$ ipython --no-banner

In [1]: import numpy as np

In [2]: from numpy import linalg as LA

In [3]: np.set_printoptions(precision=4, suppress=True, linewidth=140)

In [4]: K = np.load("arr.npy")

In [5]: print(K)
[[ 0.0899  3.0093  1.0017  0.9634]
 [-0.1956  2.8255  1.0044  1.1006]
 [ 0.032   2.958   1.1691  0.9974]
 [-0.1777  3.2036  1.0416  1.0564]
 [-0.0588  3.0291  1.2022  1.0365]
 [ 1.9489  3.0188  2.8918  0.9923]
 [ 2.0139  3.0448  2.9289  1.038 ]
 [ 2.0524  3.0404  2.8802  0.8832]
 [ 1.8969  3.0078  2.9917  1.1012]
 [ 1.9943  2.8484  3.0445  0.9392]
 [ 1.9581  1.0368  2.9071 -0.1643]
 [ 1.9053  0.9233  2.9326  0.0364]
 [ 2.0502  1.0188  2.9932 -0.0567]
 [ 2.0566  1.0871  2.955  -0.1814]
 [ 2.0604  1.1081  2.8337  0.0961]]

In [6]: Z = K[[1, 9]].astype(float)

In [7]: for _ in range(4):
   ...:     labels = LA.norm(K[:, None] - Z, axis=-1).argmin(axis=1)
   ...:     Z = np.array([K[labels == j].mean(axis=0) for j in range(2)])
   ...: 

In [8]: print(labels)
[0 0 0 0 0 1 1 1 1 1 1 1 1 1 1]

In [9]: print(np.bincount(labels))
[ 5 10]

In [10]: print(Z[1] - Z[0])
[ 2.0557 -0.9917  1.8521 -0.5625]

In [11]: print(np.abs(Z[1] - Z[0]).argmax())
0

In [12]: vec = np.array([-1, 2, -2, -1])

In [13]: y = K @ vec

In [14]: print(LA.lstsq(K, y)[0])
[-1.  2. -2. -1.]

In [15]: try:
    ...:     LA.solve(K, y)
    ...: except LA.LinAlgError as e:
    ...:     print(e)
    ...: 
Last 2 dimensions of the array must be square

In [16]: print(LA.solve(K.T @ K, K.T @ y))
[-1.  2. -2. -1.]

In [17]: rng = np.random.default_rng(409)

In [18]: y = y + 0.3 * rng.normal(size=15)

In [19]: print(y)
[ 2.7939  2.5181  2.505   3.7888  2.9149 -2.9255 -3.1967 -2.3822 -3.3051 -3.6964 -5.8195 -6.1239 -5.8693 -5.2906 -5.7617]

In [20]: coef, *_ = LA.lstsq(K, y)

In [21]: print(coef.round())
[-1.  3. -2. -2.]

In [22]: print([round(float(LA.norm(LA.solve(K.T @ K + lam * np.eye(4), K.T @ y))), 2) for lam in (0, 1, 10, 100)])
[4.1, 2.43, 1.89, 0.71]

In [23]: m1 = np.loadtxt("sample17.csv", delimiter=",")

In [24]: print(m1)
[[-8.  6. -3.  1.]
 [-8.  8. -6.  2.]
 [-8. 10. -9.  3.]
 [-8. 10. -8.  2.]]

In [25]: Y = m1 / np.sqrt((m1 ** 2).mean(axis=1, keepdims=True))

In [26]: print(LA.norm(Y, axis=1))
[2. 2. 2. 2.]

In [27]: print(LA.matrix_rank(m1 - m1.mean(axis=1, keepdims=True)))
3

In [28]: print(Y[2])
[-1.0039  1.2549 -1.1294  0.3765]

In [29]: print(np.round(np.sort(np.abs(LA.eigvals(m1))), 4) + 0)
[0. 1. 2. 4.]

In [30]: print(np.allclose(m1, m1.T))
False

In [31]: print(np.allclose(m1 @ m1.T, m1.T @ m1))
False

In [32]: assert m1 == m1.T
Traceback (most recent call last):
  Cell In[32], line 1
    assert m1 == m1.T
ValueError: The truth value of an array with more than one element is ambiguous. Use a.any() or a.all()


In [33]: print((m1 - m1.T) / 2)
[[ 0.   7.   2.5  4.5]
 [-7.   0.  -8.  -4. ]
 [-2.5  8.   0.   5.5]
 [-4.5  4.  -5.5  0. ]]

In [34]: print(round(float(LA.det(m1)), 4))
0.0

In [35]: print(np.trace(m1))
-7.0

In [36]: print((m1 + m1.T) / 2)
[[-8.  -1.  -5.5 -3.5]
 [-1.   8.   2.   6. ]
 [-5.5  2.  -9.  -2.5]
 [-3.5  6.  -2.5  2. ]]

In [37]: M = np.loadtxt("out9.csv", delimiter=",")

In [38]: print(M)
[[  0.2247   5.2911   8.9587]
 [  7.2044   1.6821  -0.1729]
 [  7.7832   1.2063  -0.925 ]
 [ -4.7403  10.4897  15.3772]
 [  3.8574   9.7388   4.02  ]
 [  4.6142   2.3477   3.2357]
 [  4.0069   3.8363   3.9957]
 [  4.8262  -2.3207   3.0923]
 [ 15.4567  -2.8775 -10.9611]
 [-22.7367  29.1764  38.6464]
 [ 14.1996 -11.6394  -9.0395]
 [ 10.7885  -4.9456  -4.7217]
 [  3.8029   5.5489   4.2154]
 [ -0.8364   9.4081  10.2421]
 [ -5.5878  12.773   16.4317]
 [  1.3395   2.2741   7.5721]
 [  2.2377   3.9355   6.3343]
 [ -2.8011  11.8217  12.7714]
 [  0.8367   2.7946   8.2222]
 [  1.7606  -0.7302   7.103 ]
 [  6.4971  -0.1989   0.8185]
 [  2.9006   5.5663   5.4091]
 [  5.2826  -4.373    2.5488]
 [  2.2921  -5.3041   6.5342]
 [ -2.6046  16.0709  12.3864]
 [ 17.5963  -6.6836 -13.6809]]

In [39]: Y = np.c_[M[:, :2] @ np.array([[5, -3], [3, -2]]), np.array([0, 1, -2, 0, 2, -1, 2, -1, 2, -1, 0, -2, 0, -1, -1, 2, -2, -2, -2, 1, 1, 2, 0, 1, 0, 2])]

In [40]: print(Y)
[[ 16.9968 -11.2563   0.    ]
 [ 41.0683 -24.9774   1.    ]
 [ 42.5349 -25.7622  -2.    ]
 [  7.7676  -6.7585   0.    ]
 [ 48.5034 -31.0498   2.    ]
 [ 30.1141 -18.538   -1.    ]
 [ 31.5434 -19.6933   2.    ]
 [ 17.1689  -9.8372  -1.    ]
 [ 68.651  -40.6151   2.    ]
 [-26.1543   9.8573  -1.    ]
 [ 36.0798 -19.32     0.    ]
 [ 39.1057 -22.4743  -2.    ]
 [ 35.6612 -22.5065   0.    ]
 [ 24.0423 -16.307   -1.    ]
 [ 10.38    -8.7826  -1.    ]
 [ 13.5198  -8.5667   2.    ]
 [ 22.995  -14.5841  -2.    ]
 [ 21.4596 -15.2401  -2.    ]
 [ 12.5673  -8.0993  -2.    ]
 [  6.6124  -3.8214   1.    ]
 [ 31.8888 -19.0935   1.    ]
 [ 31.2019 -19.8344   2.    ]
 [ 13.294   -7.1018   0.    ]
 [ -4.4518   3.7319   1.    ]
 [ 35.1897 -24.328    0.    ]
 [ 67.9307 -39.4217   2.    ]]

In [41]: print(LA.matrix_rank(np.c_[M, Y]))
4

In [42]: print(LA.norm(LA.qr(M)[0].T @ Y, axis=0) ** 2 / ((Y ** 2).sum(axis=0) + 1e-12))
[1.     1.     0.1102]

In [43]: W0 = np.load("w.npy")

In [44]: print(W0)
[[-1.0033 -8.9578 -4.3304]
 [-3.5184  8.6203  3.6485]
 [ 6.0181 -2.5247 -7.5768]
 [ 4.5277  1.3279  8.8169]
 [-0.7882 -8.1869  5.6881]
 [-6.2293  0.6164 -7.7984]
 [ 1.1463 -7.3882  6.6408]
 [ 7.1304 -5.9645 -3.6854]
 [ 6.9143 -7.2239 -0.0865]
 [ 7.0832 -3.9344  5.8608]
 [-7.5565 -2.7075 -5.964 ]
 [ 2.7489 -4.7429  8.3635]
 [-7.8979 -5.4988 -2.7178]
 [-7.6657 -3.6175  5.3056]
 [-3.4668  9.0308 -2.535 ]
 [ 3.9317  8.2929 -3.971 ]
 [ 0.9261  9.9359 -0.649 ]
 [ 4.2661 -8.9083  1.5628]]

In [45]: vec = np.array([0, -7, 2])

In [46]: y = W0 @ vec

In [47]: coef, lr = np.zeros(3), 1 / LA.norm(W0, 2) ** 2

In [48]: for i in range(15):
    ...:     coef -= lr * W0.T @ (W0 @ coef - y)
    ...:     if i % 5 == 0: print(i, round(LA.norm(W0 @ coef - y), 4))
    ...: 
0 24.9054
5 0.7699
10 0.0334

In [49]: print(round(LA.cond(W0), 4))
1.4696

In [50]: print(coef)
[ 0.0001 -7.      1.9999]

In [51]: labels = W0[:, 0] > np.median(W0[:, 0])

In [52]: u = W0[labels].mean(axis=0) - W0[~labels].mean(axis=0)

In [53]: print(((W0 - W0.mean(axis=0)) @ u > 0).astype(int))
[0 0 1 1 1 0 1 1 1 1 0 1 0 0 0 0 0 1]

In [54]: print(labels.astype(int))
[0 0 1 1 0 0 1 1 1 1 0 1 0 0 0 1 0 1]

In [55]: print(round((((W0 - W0.mean(axis=0)) @ u > 0) == labels).mean(), 4))
0.8889

In [56]: print(u)
[ 8.9963 -3.3668  2.8086]

In [57]: Z = W0[[5, 17]].astype(float)

In [58]: for _ in range(4):
    ...:     labels = LA.norm(W0[:, None] - Z, axis=-1).argmin(axis=1)
    ...:     Z = np.array([W0[labels == j].mean(axis=0) for j in range(2)])
    ...: 

In [59]: print(labels)
[1 0 1 1 1 0 1 1 1 1 0 1 0 1 0 0 0 1]

In [60]: print(Z[1] - Z[0])
[ 6.1632 -9.507   5.2697]

In [61]: Xc = (W0 - W0.mean(axis=0)) / W0.std(axis=0)

In [62]: print(np.argwhere(np.abs(Xc) > 2))
[]

In [63]: print(Xc.std(axis=0))
[1. 1. 1.]

In [64]: coef = LA.lstsq(np.delete(Xc, 2, axis=1), Xc[:, 2])[0]

In [65]: print(round(float(1 - np.var(Xc[:, 2] - np.delete(Xc, 2, axis=1) @ coef)), 4))
0.0525

In [66]: print(np.abs(coef).argmax())
0

In [67]: q, V = LA.qr(W0[:, :2])[0], LA.qr(W0[:, 2:])[0]

In [68]: s = LA.svd(q.T @ V, compute_uv=False)

In [69]: print(s)
[0.2375]

In [70]: print(np.degrees(np.arccos(s.clip(0, 1))))
[76.2593]

In [71]: print((s > 0.9).sum())
0

In [72]: mat = np.array([[1, 4, 1, 4], [0, 0, 0, 0], [1, 4, 1, 4], [0, 0, 0, 0]])

In [73]: print(mat)
[[1 4 1 4]
 [0 0 0 0]
 [1 4 1 4]
 [0 0 0 0]]

In [74]: Uu, s, vt = LA.svd(mat)

In [75]: print(s.round(4) + 0)
[8.2462 0.     0.     0.    ]

In [76]: Y = Uu[:, :1] @ np.diag(s[:1]) @ vt[:1]

In [77]: print(np.round(LA.norm(mat - Y) / LA.norm(mat), 4))
0.0

In [78]: print(round(np.abs(mat - Y).max(), 4))
0.0

In [79]: J = np.load("x.npy")

In [80]: print(J)
[[1 0 0]
 [0 1 0]
 [0 0 1]]

In [81]: hat = np.triu(np.array([[0, 1, 3], [2, 0, 2], [1, 2, 2]]), 1) + np.eye(3)

In [82]: Y = hat @ J @ LA.inv(hat)

In [83]: print(np.trace(Y), np.trace(J))
3.0 3

In [84]: print(np.poly(Y))
[ 1. -3.  3. -1.]

In [85]: print(np.round(LA.det(Y), 4))
1.0

In [86]: print(hat @ J - J @ hat)
[[0. 0. 0.]
 [0. 0. 0.]
 [0. 0. 0.]]

In [87]: vals, V = LA.eig(J)

In [88]: print(np.sort(LA.eigvals(LA.inv(J))))
[1. 1. 1.]

In [89]: print(np.prod(vals))
1.0

In [90]: print(np.sort(LA.eigvals(J @ J)))
[1. 1. 1.]

In [91]: vals, V = LA.eigh(J)

In [92]: print(V.T @ V)
[[1. 0. 0.]
 [0. 1. 0.]
 [0. 0. 1.]]

In [93]: print(vals.sum(), np.trace(J))
3.0 3

In [94]: print(V @ np.diag(vals) @ V.T)
[[1. 0. 0.]
 [0. 1. 0.]
 [0. 0. 1.]]

In [95]: print(LA.eigvalsh(J + 4 * np.eye(3)))
[5. 5. 5.]

In [96]: print(np.sort(np.abs(np.fft.fft(J[0]))), np.sort(LA.svd(J, compute_uv=False)))
[1. 1. 1.] [1. 1. 1.]

In [97]: print(J @ np.ones(3))
[1. 1. 1.]

In [98]: print(np.fft.fft(J[0]))
[1.+0.j 1.+0.j 1.+0.j]

In [99]: print(J @ (-1.0) ** np.arange(3))
[ 1. -1.  1.]

In [100]: feats = np.array([[6, 6, 8, 6, 6],
     ...:     [3, 3, 5, 3, 3],
     ...:     [2, 2, 4, 2, 2],
     ...:     [-1, -1, 1, -1, -1],
     ...:     [3, 3, 5, 3, 3]])

In [101]: Uu, s, vt = LA.svd(feats)

In [102]: print(s.round(4) + 0)
[19.0111  2.3618  0.      0.      0.    ]

In [103]: print(np.argmax(s[:-1] / (s[1:] + 1e-6)) + 1)
2

In [104]: Y = Uu[:, :2] @ np.diag(s[:2]) @ vt[:2]

In [105]: print(round(LA.norm(feats - Y, 2), 4), round(s[2], 4))
0.0 0.0
